% ipython --no-banner

In [1]: import numpy as np

In [2]: np.set_printoptions(suppress=True, linewidth=140)

In [3]: rnd = lambda a: np.round(a, 2) + 0

In [4]: E = np.load("data.npy")

In [5]: E
Out[5]: 
array([[3., 1., 1., 1., 1., 1., 1., 1., 1., 1., 1., 1., 1.],
       [1., 3., 1., 1., 1., 1., 1., 1., 1., 1., 1., 1., 1.],
       [1., 1., 3., 1., 1., 1., 1., 1., 1., 1., 1., 1., 1.],
       [1., 1., 1., 3., 1., 1., 1., 1., 1., 1., 1., 1., 1.],
       [1., 1., 1., 1., 3., 1., 1., 1., 1., 1., 1., 1., 1.],
       [1., 1., 1., 1., 1., 3., 1., 1., 1., 1., 1., 1., 1.],
       [1., 1., 1., 1., 1., 1., 3., 1., 1., 1., 1., 1., 1.],
       [1., 1., 1., 1., 1., 1., 1., 3., 1., 1., 1., 1., 1.],
       [1., 1., 1., 1., 1., 1., 1., 1., 3., 1., 1., 1., 1.],
       [1., 1., 1., 1., 1., 1., 1., 1., 1., 3., 1., 1., 1.],
       [1., 1., 1., 1., 1., 1., 1., 1., 1., 1., 3., 1., 1.],
       [1., 1., 1., 1., 1., 1., 1., 1., 1., 1., 1., 3., 1.],
       [1., 1., 1., 1., 1., 1., 1., 1., 1., 1., 1., 1., 3.]])

In [6]: x = np.ones(13)

In [7]: for _ in range(4):
   ...:     x = E @ x
   ...:     x /= np.linalg.norm(x)
   ...:     print(round(x @ E @ x, 2))
   ...: 
15.0
15.0
15.0
15.0

In [8]: rnd(x)
Out[8]: array([0.28, 0.28, 0.28, 0.28, 0.28, 0.28, 0.28, 0.28, 0.28, 0.28, 0.28, 0.28, 0.28])

In [9]: M2 = np.array([[1, 2, 2],
   ...:     [1, -2, -2],
   ...:     [1, 2, -2],
   ...:     [-3, -3, 2],
   ...:     [-2, -2, -1],
   ...:     [0, 3, -2],
   ...:     [-2, 3, 1],
   ...:     [0, 2, -3],
   ...:     [-2, -2, 0],
   ...:     [3, 1, 2],
   ...:     [0, 3, 3],
   ...:     [0, 2, 2]])

In [10]: W2 = np.array([[-3, 2, 2, -1, 0, -2, -3, 0, -3, -2, -1, 1, 2, 2, -1],
    ...:     [-1, -3, -2, -3, -1, 1, -1, 3, 2, 2, 1, 1, 3, 3, -3],
    ...:     [0, -1, -2, 1, 1, -2, -1, -2, 2, 3, 1, -2, 2, 2, -3]])

In [11]: F = M2 @ W2

In [12]: F
Out[12]: 
array([[ -5,  -6,  -6,  -5,   0,  -4,  -7,   2,   5,   8,   3,  -1,  12,  12, -13],
       [ -1,  10,  10,   3,   0,   0,   1,  -2, -11, -12,  -5,   3,  -8,  -8,  11],
       [ -5,  -2,   2,  -9,  -4,   4,  -3,  10,  -3,  -4,  -1,   7,   4,   4,  -1],
       [ 12,   1,  -4,  14,   5,  -1,  10, -13,   7,   6,   2, -10, -11, -11,   6],
       [  8,   3,   2,   7,   1,   4,   9,  -4,   0,  -3,  -1,  -2, -12, -12,  11],
       [ -3,  -7,  -2, -11,  -5,   7,  -1,  13,   2,   0,   1,   7,   5,   5,  -3],
       [  3, -14, -12,  -6,  -2,   5,   2,   7,  14,  13,   6,  -1,   7,   7, -10],
       [ -2,  -3,   2,  -9,  -5,   8,   1,  12,  -2,  -5,  -1,   8,   0,   0,   3],
       [  8,   2,   0,   8,   2,   2,   8,  -6,   2,   0,   0,  -4, -10, -10,   8],
       [-10,   1,   0,  -4,   1,  -9, -12,  -1,  -3,   2,   0,   0,  13,  13, -12],
       [ -3, -12, -12,  -6,   0,  -3,  -6,   3,  12,  15,   6,  -3,  15,  15, -18],
       [ -2,  -8,  -8,  -4,   0,  -2,  -4,   2,   8,  10,   4,  -2,  10,  10, -12]])

In [13]: # columns 12 and 13 are equal

In [14]: M2 = np.array([[1, -3, 2],
    ...:     [-2, 1, 2],
    ...:     [-2, -3, 0],
    ...:     [-2, 0, 2],
    ...:     [-3, -3, 1],
    ...:     [-1, -3, 0],
    ...:     [3, -3, -1],
    ...:     [2, 2, 3],
    ...:     [0, 2, 3],
    ...:     [2, 3, -3],
    ...:     [-2, -2, 2],
    ...:     [-1, -2, 0],
    ...:     [3, 1, -3],
    ...:     [1, -2, 3],
    ...:     [-1, -3, 0]])

In [15]: np.einsum("ik,kj->ji", F, M2)
Out[15]: 
array([[  88, -108,   36,  -52,  -65,   82,  141,   33,  -52,   32,  147,   98],
       [ 121, -103,    5,  -50, -101,   23,   92,  -33,  -72,  112,  168,  112],
       [ -22,   10,   -2,   17,   23,    1,   -2,    9,   18,  -31,  -24,  -16]])

In [16]: np.einsum("ik,kj->ij", F, M2)
Out[16]: 
array([[  88,  121,  -22],
       [-108, -103,   10],
       [  36,    5,   -2],
       [ -52,  -50,   17],
       [ -65, -101,   23],
       [  82,   23,    1],
       [ 141,   92,   -2],
       [  33,  -33,    9],
       [ -52,  -72,   18],
       [  32,  112,  -31],
       [ 147,  168,  -24],
       [  98,  112,  -16]])

In [17]: F @ M2
Out[17]: 
array([[  88,  121,  -22],
       [-108, -103,   10],
       [  36,    5,   -2],
       [ -52,  -50,   17],
       [ -65, -101,   23],
       [  82,   23,    1],
       [ 141,   92,   -2],
       [  33,  -33,    9],
       [ -52,  -72,   18],
       [  32,  112,  -31],
       [ 147,  168,  -24],
       [  98,  112,  -16]])

In [18]: def softmax(z):
    ...:     e = np.exp(z - z.max(axis=-1, keepdims=True))
    ...:     return e / e.sum(axis=-1, keepdims=True)
    ...: 

In [19]: rnd(softmax(10 * F[8]))
Out[19]: array([0.25, 0.  , 0.  , 0.25, 0.  , 0.  , 0.25, 0.  , 0.  , 0.  , 0.  , 0.  , 0.  , 0.  , 0.25])

In [20]: S = F @ F.T / np.sqrt(15)

In [21]: rnd(softmax(S))
Out[21]: 
array([[0.  , 0.  , 0.  , 0.  , 0.  , 0.  , 0.  , 0.  , 0.  , 0.  , 1.  , 0.  ],
       [0.  , 1.  , 0.  , 0.  , 0.  , 0.  , 0.  , 0.  , 0.  , 0.  , 0.  , 0.  ],
       [0.  , 0.  , 0.  , 0.  , 0.  , 1.  , 0.  , 0.  , 0.  , 0.  , 0.  , 0.  ],
       [0.  , 0.  , 0.  , 1.  , 0.  , 0.  , 0.  , 0.  , 0.  , 0.  , 0.  , 0.  ],
       [0.  , 0.  , 0.  , 0.44, 0.56, 0.  , 0.  , 0.  , 0.  , 0.  , 0.  , 0.  ],
       [0.  , 0.  , 0.  , 0.  , 0.  , 1.  , 0.  , 0.  , 0.  , 0.  , 0.  , 0.  ],
       [0.  , 0.  , 0.  , 0.  , 0.  , 0.  , 0.  , 0.  , 0.  , 0.  , 1.  , 0.  ],
       [0.  , 0.  , 0.  , 0.  , 0.  , 0.  , 0.  , 1.  , 0.  , 0.  , 0.  , 0.  ],
       [0.  , 0.  , 0.  , 1.  , 0.  , 0.  , 0.  , 0.  , 0.  , 0.  , 0.  , 0.  ],
       [0.  , 0.  , 0.  , 0.  , 0.  , 0.  , 0.  , 0.  , 0.  , 1.  , 0.  , 0.  ],
       [0.  , 0.  , 0.  , 0.  , 0.  , 0.  , 0.  , 0.  , 0.  , 0.  , 1.  , 0.  ],
       [0.  , 0.  , 0.  , 0.  , 0.  , 0.  , 0.  , 0.  , 0.  , 0.  , 1.  , 0.  ]])

In [22]: softmax(S).round(6).argmax(axis=1)
Out[22]: array([10,  1,  5,  3,  4,  5, 10,  7,  3,  9, 10, 10])

In [23]: x = np.array([0, 4, 2, 1, 3, 3, 2, 2, 1, 3, 1, 3, 0, 1, 2])

In [24]: a = np.maximum(F @ x, 0)

In [25]: np.maximum(F @ (3 * x), 0)
Out[25]: array([  0,  96,  24,  42, 126,  30,   0,  90,  84,   0,   0,   0])

In [26]: F.T @ a
Out[26]: array([  566,   340,   404,   358,   -64,   552,   770,   -12,  -262,  -608,  -202,   126, -1112, -1112,  1174])

In [27]: np.maximum(F @ x, 0) - np.maximum(-F @ x, 0)
Out[27]: array([-48,  32,   8,  14,  42,  10, -16,  30,  28, -58, -60, -40])

In [28]: a
Out[28]: array([ 0, 32,  8, 14, 42, 10,  0, 30, 28,  0,  0,  0])
